% python3 -q
>>> import numpy as np
>>> np.set_printoptions(precision=3, suppress=True, linewidth=200, sign=" ")
>>> C = np.array([[0, 1, 1, 0, -1, 1, -2, 1, 0], [2, -1, 0, 1, -2, -2, -2, -1, 1]])
>>> W0 = np.repeat(C, 18 // 2, axis=0)
>>> rng = np.random.default_rng(6976)
>>> W0 = W0 + 0.02 * rng.normal(size=W0.shape)
>>> print(W0)
[[ 0.006  0.975  0.993  0.037 -1.017  0.951 -2.021  0.967  0.006]
 [-0.006  0.99   0.972 -0.014 -0.995  0.995 -1.995  0.992 -0.012]
 [-0.005  1.002  0.971 -0.003 -0.972  1.044 -1.968  1.016  0.015]
 [ 0.018  1.009  1.    -0.001 -0.998  0.982 -1.997  1.01  -0.014]
 [ 0.007  1.022  1.012 -0.034 -0.985  1.027 -1.997  1.007 -0.031]
 [ 0.006  1.027  0.967 -0.016 -1.003  1.015 -2.011  0.993  0.001]
 [-0.03   1.019  1.013 -0.005 -1.034  1.023 -1.966  0.976  0.022]
 [ 0.012  0.994  0.968  0.006 -0.998  0.997 -2.021  1.025 -0.001]
 [-0.029  1.017  1.013  0.015 -0.998  1.007 -2.026  1.031 -0.005]
 [ 1.98  -1.023  0.017  0.987 -1.98  -2.039 -1.996 -1.016  0.976]
 [ 1.993 -1.006  0.005  1.004 -2.018 -1.991 -2.013 -0.99   0.994]
 [ 2.028 -0.956  0.008  1.017 -2.013 -1.992 -2.001 -0.988  0.987]
 [ 1.991 -1.007 -0.037  1.03  -1.993 -2.031 -2.019 -0.995  0.994]
 [ 2.018 -0.988 -0.002  1.029 -1.999 -2.021 -1.975 -1.01   1.02 ]
 [ 1.964 -0.988  0.021  1.015 -1.988 -1.967 -2.007 -1.     0.955]
 [ 2.011 -0.995  0.035  1.008 -1.967 -1.998 -2.02  -1.006  1.038]
 [ 1.989 -0.993 -0.022  0.982 -2.004 -1.977 -2.019 -0.987  0.999]
 [ 1.99  -1.006 -0.009  0.988 -1.996 -1.979 -1.984 -1.011  0.974]]
>>> vec = np.array([3, -3, 3, -1, 1, 1, 2, -1, -2])
>>> target = W0 @ vec
>>> print(np.linalg.lstsq(W0, target)[0])
[ 3. -3.  3. -1.  1.  1.  2. -1. -2.]
>>> target = target + 0.05 * rng.normal(size=18)
>>> print(target)
[-5.086 -5.025 -4.987 -4.94  -4.813 -5.173 -5.082 -5.135 -5.164 -0.959 -1.108 -1.062 -1.221 -1.088 -0.975 -0.947 -1.104 -1.026]
>>> coef, *_ = np.linalg.lstsq(W0, target)
>>> print(np.round(np.linalg.norm(target - W0 @ coef), 3))
0.15
>>> print([round(float(np.linalg.norm(np.linalg.solve(W0.T @ W0 + lam * np.eye(9), W0.T @ target))), 2) for lam in (0, 1, 10, 100)])
[6.57, 1.66, 1.5, 0.76]
